$ ipython --no-banner

In [1]: import numpy as np

In [2]: import numpy.linalg as la

In [3]: np.set_printoptions(precision=3, suppress=True, linewidth=200)

In [4]: mat = np.loadtxt("run5.csv", delimiter=",")

In [5]: print(mat)
[[ 0. -1.  0.  2.  0.  0.]
 [ 1.  0.  1. -3. -4.  2.]
 [ 0. -1.  0. -1. -3.  6.]
 [-2.  3.  1.  0. -2. -1.]
 [ 0.  4.  3.  2.  0. -5.]
 [ 0. -2. -6.  1.  5.  0.]]

In [6]: rng = np.random.default_rng(9272)

In [7]: idx = rng.permutation(6)

In [8]: print(idx)
[3 4 0 1 5 2]

In [9]: Y = mat[idx][:, idx]

In [10]: print(np.allclose(Y, mat))
False

In [11]: print(Y)
[[ 0. -2. -2.  3. -1.  1.]
 [ 2.  0.  0.  4. -5.  3.]
 [ 2.  0.  0. -1.  0.  0.]
 [-3. -4.  1.  0.  2.  1.]
 [ 1.  5.  0. -2.  0. -6.]
 [-1. -3.  0. -1.  6.  0.]]

In [12]: print(np.trace(Y))
0.0

In [13]: print(np.sort(np.abs(la.eigvals(Y))))
[ 1.198  1.198  2.996  2.996 10.029 10.029]

In [14]: x0 = np.array([6, 8, 0, 9, 1, 3])

In [15]: print(x0 @ mat @ x0)
0.0

In [16]: print(la.svd(mat, compute_uv=False))
[10.029 10.029  2.996  2.996  1.198  1.198]

In [17]: print(round(la.det(mat), 3))
1296.0

In [18]: q = la.solve(np.eye(6) - mat, np.eye(6) + mat)

In [19]: print(round(la.det(q), 3))
1.0

In [20]: x0 = np.array([1, 0, 3, 2, 1, 0])

In [21]: h = np.maximum(mat @ x0, 0)

In [22]: print(h)
[ 4.  0.  0.  0. 13.  0.]

In [23]: print(np.flatnonzero(h > 1e-9))
[0 4]

In [24]: print(np.tanh(mat @ x0))
[ 0.999 -1.    -1.    -0.762  1.    -1.   ]

In [25]: print(mat.T @ h)
[  0.  48.  39.  34.   0. -65.]

In [26]: arr = np.loadtxt("w.csv", delimiter=",")

In [27]: print(arr)
[[ -0.196   1.021  -2.588   1.021]
 [ -0.776  -1.882  -4.329  -1.882]
 [ -0.073   1.636  -2.218   1.636]
 [ -0.035   1.826  -2.104   1.826]
 [  0.672   5.361   0.017   5.361]
 [ -2.64  -11.201  -9.921 -11.201]
 [  1.739  10.694   3.217  10.694]
 [ -1.6    -5.999  -6.799  -5.999]
 [ -1.141  -3.703  -5.422  -3.703]
 [  0.848   6.239   0.543   6.239]
 [  0.892   6.459   0.676   6.459]
 [ -0.269   0.657  -2.806   0.657]
 [  0.317   3.584  -1.05    3.584]
 [ -1.833  -7.165  -7.499  -7.165]
 [ -0.231   0.843  -2.694   0.843]
 [  0.033   2.165  -1.901   2.165]
 [ -1.852  -7.261  -7.556  -7.261]
 [ -1.537  -5.684  -6.611  -5.684]
 [  0.354   3.77   -0.938   3.77 ]
 [  0.293   3.465  -1.121   3.465]
 [ -0.144   1.279  -2.433   1.279]
 [ -1.816  -7.078  -7.447  -7.078]
 [  0.109   2.545  -1.673   2.545]]

In [28]: Uu, sigma, Vh = la.svd(arr)

In [29]: print(np.argmax(sigma[:-1] / (sigma[1:] + 1e-6)) + 1)
2

In [30]: Y = Uu[:, :2] @ np.diag(sigma[:2]) @ Vh[:2]

In [31]: print(np.round(np.abs(arr - Y).max(), 3))
0.0

In [32]: print(la.matrix_rank(arr, rtol=0.05))
2

In [33]: Ac = arr - arr.mean(axis=1)
---------------------------------------------------------------------------
ValueError                                Traceback (most recent call last)
Cell In[33], line 1
----> 1 Ac = arr - arr.mean(axis=1)

ValueError: operands could not be broadcast together with shapes (23,4) (23,) 

In [34]: Ac = arr - arr.mean(axis=0)

In [35]: Uu, sigma, Vh = la.svd(Ac, full_matrices=False)

In [36]: print(np.abs(Vh[0]).argmax())
1

In [37]: print(sigma.round(3) + 0)
[39.463  0.     0.     0.   ]

In [38]: print(np.round(Ac.mean(axis=0), 3) + 0)
[0. 0. 0. 0.]

In [39]: W2 = arr[[19, 5]].astype(float)

In [40]: for _ in range(5):
    ...:     idx = la.norm(arr[:, None] - W2, axis=-1).argmin(axis=1)
    ...:     W2 = np.array([arr[idx == j].mean(axis=0) for j in range(2)])
    ...: 

In [41]: print(idx)
[0 0 0 0 0 1 0 1 1 0 0 0 0 1 0 0 1 1 0 0 0 1 0]

In [42]: print(W2[1] - W2[0])
[-1.995 -9.974 -5.985 -9.974]

In [43]: print(W2)
[[ 0.221  3.104 -1.338  3.104]
 [-1.774 -6.87  -7.322 -6.87 ]]

In [44]: K = np.load("block19.npy")

In [45]: print(K)
[[10  0 21]
 [ 0 30  0]
 [ 0 37  0]
 [ 0 14  0]
 [ 0  9 14]
 [18  0 19]
 [14  0 10]
 [ 0 16  5]
 [14  0 10]
 [10  0  1]
 [ 0 45  0]]

In [46]: G = K.T @ K

In [47]: print((K @ K.T).shape)
(11, 11)

In [48]: print(np.diag(G))
[ 916 4827 1224]

In [49]: print(G)
[[ 916    0  842]
 [   0 4827  206]
 [ 842  206 1224]]

In [50]: print(la.eigvalsh(G)[::-1])
[4839.355 1917.393  210.252]

In [51]: print(la.matrix_rank(G))
3

In [52]: print(la.svd(K, compute_uv=False) ** 2)
[4839.355 1917.393  210.252]

In [53]: print(np.trace(G), (K ** 2).sum())
6967 6967

In [54]: idx = rng.permutation(3)

In [55]: print(idx)
[1 0 2]

In [56]: Y = G[idx][:, idx]

In [57]: print(np.diag(Y))
[4827  916 1224]

In [58]: print(np.sort(np.abs(la.eigvals(Y))))
[ 210.252 1917.393 4839.355]

In [59]: print(np.trace(Y))
6967

In [60]: print(Y)
[[4827    0  206]
 [   0  916  842]
 [ 206  842 1224]]

In [61]: A = np.load("test16.npy")

In [62]: print(A)
[[ 11.894   0.353   0.285]
 [ -3.912   0.151  -0.437]
 [  1.186  -0.331  -2.043]
 [-11.106   0.163   0.514]
 [ 13.52   -0.347  -1.556]
 [ -2.163  -0.044   4.155]
 [  4.967   0.111   4.027]
 [-14.22   -0.244  -0.916]
 [ -5.044   0.261   1.289]
 [ -1.17   -0.158   2.945]
 [-14.817   0.132  -0.699]
 [-10.208  -0.329  -0.986]
 [ -8.171  -0.265   2.039]
 [  8.591  -0.426  -0.819]
 [ -6.796   0.04   -0.078]
 [ -8.786  -0.115  -1.012]
 [  2.124   0.155  -0.621]
 [  4.61    0.277  -1.812]
 [ -8.829   0.7     3.156]
 [  3.667   0.618  -0.15 ]
 [ -6.176   0.401   2.312]
 [ -9.218   0.348  -2.027]
 [  4.065  -0.044   0.003]
 [ -6.374   0.451  -0.119]
 [ -4.775  -0.2    -1.933]
 [  1.841  -0.403   2.987]
 [ -3.825  -0.765  -2.558]]

In [63]: # column 0 is much longer than the rest

In [64]: Y = np.c_[A[:, :2] @ np.array([[2, 3], [3, 4]]), np.array([2, 4, 3, 0, 2, 5, 1, 4, 1, 2, 0, 4, 5, 0, 4, 2, 2, 4, 3, 5, 5, 1, 3, 0, 4, 3, 0])]

In [65]: print(Y)
[[ 24.847  37.094   2.   ]
 [ -7.371 -11.132   4.   ]
 [  1.379   2.234   3.   ]
 [-21.723 -32.666   0.   ]
 [ 25.999  39.172   2.   ]
 [ -4.458  -6.665   5.   ]
 [ 10.267  15.345   1.   ]
 [-29.172 -43.636   4.   ]
 [ -9.305 -14.088   1.   ]
 [ -2.814  -4.142   2.   ]
 [-29.238 -43.923   0.   ]
 [-21.403 -31.94    4.   ]
 [-17.137 -25.573   5.   ]
 [ 15.904  24.069   0.   ]
 [-13.472 -20.228   4.   ]
 [-17.917 -26.818   2.   ]
 [  4.713   6.992   2.   ]
 [ 10.051  14.938   4.   ]
 [-15.558 -23.687   3.   ]
 [  9.188  13.473   5.   ]
 [-11.149 -16.924   5.   ]
 [-17.392 -26.262   1.   ]
 [  7.998  12.019   3.   ]
 [-11.395 -17.318   0.   ]
 [-10.15  -15.125   4.   ]
 [  2.473   3.911   3.   ]
 [ -9.945 -14.535   0.   ]]

In [66]: print(la.matrix_rank(np.c_[A, Y]))
4

In [67]: print(np.round(la.norm(Y - A @ la.lstsq(A, Y)[0], axis=0), 3) + 0)
[ 0.     0.    14.984]

In [68]: print(la.matrix_rank(Y))
3

In [69]: print(la.norm(la.qr(A)[0].T @ Y, axis=0) ** 2 / ((Y ** 2).sum(axis=0) + 1e-12))
[1.   1.   0.12]

In [70]: x0 = np.array([3, 3, 1])

In [71]: h = np.maximum(Y @ x0, 0)

In [72]: print(h)
[187.823   0.     13.839   0.    197.513   0.     77.836   0.      0.      0.      0.      0.      0.    119.919   0.      0.     37.115  78.967   0.     72.983   0.      0.     63.051   0.
   0.     22.152   0.   ]

In [73]: print(np.maximum(Y @ (3 * x0), 0))
[563.469   0.     41.517   0.    592.539   0.    233.508   0.      0.      0.      0.      0.      0.    359.757   0.      0.    111.345 236.901   0.    218.949   0.      0.    189.153   0.
   0.     66.456   0.   ]

In [74]: print(Y * (h > 1e-9)[:, None])
[[24.847 37.094  2.   ]
 [-0.    -0.     0.   ]
 [ 1.379  2.234  3.   ]
 [-0.    -0.     0.   ]
 [25.999 39.172  2.   ]
 [-0.    -0.     0.   ]
 [10.267 15.345  1.   ]
 [-0.    -0.     0.   ]
 [-0.    -0.     0.   ]
 [-0.    -0.     0.   ]
 [-0.    -0.     0.   ]
 [-0.    -0.     0.   ]
 [-0.    -0.     0.   ]
 [15.904 24.069  0.   ]
 [-0.    -0.     0.   ]
 [-0.    -0.     0.   ]
 [ 4.713  6.992  2.   ]
 [10.051 14.938  4.   ]
 [-0.    -0.     0.   ]
 [ 9.188 13.473  5.   ]
 [-0.    -0.     0.   ]
 [-0.    -0.     0.   ]
 [ 7.998 12.019  3.   ]
 [-0.    -0.     0.   ]
 [-0.    -0.     0.   ]
 [ 2.473  3.911  3.   ]
 [-0.    -0.     0.   ]]

In [75]: print(np.tanh(Y @ x0))
[ 1. -1.  1. -1.  1. -1.  1. -1. -1. -1. -1. -1. -1.  1. -1. -1.  1.  1. -1.  1. -1. -1.  1. -1. -1.  1. -1.]

In [76]: print(Y.T @ h)
[14725.648 22082.589  1900.647]
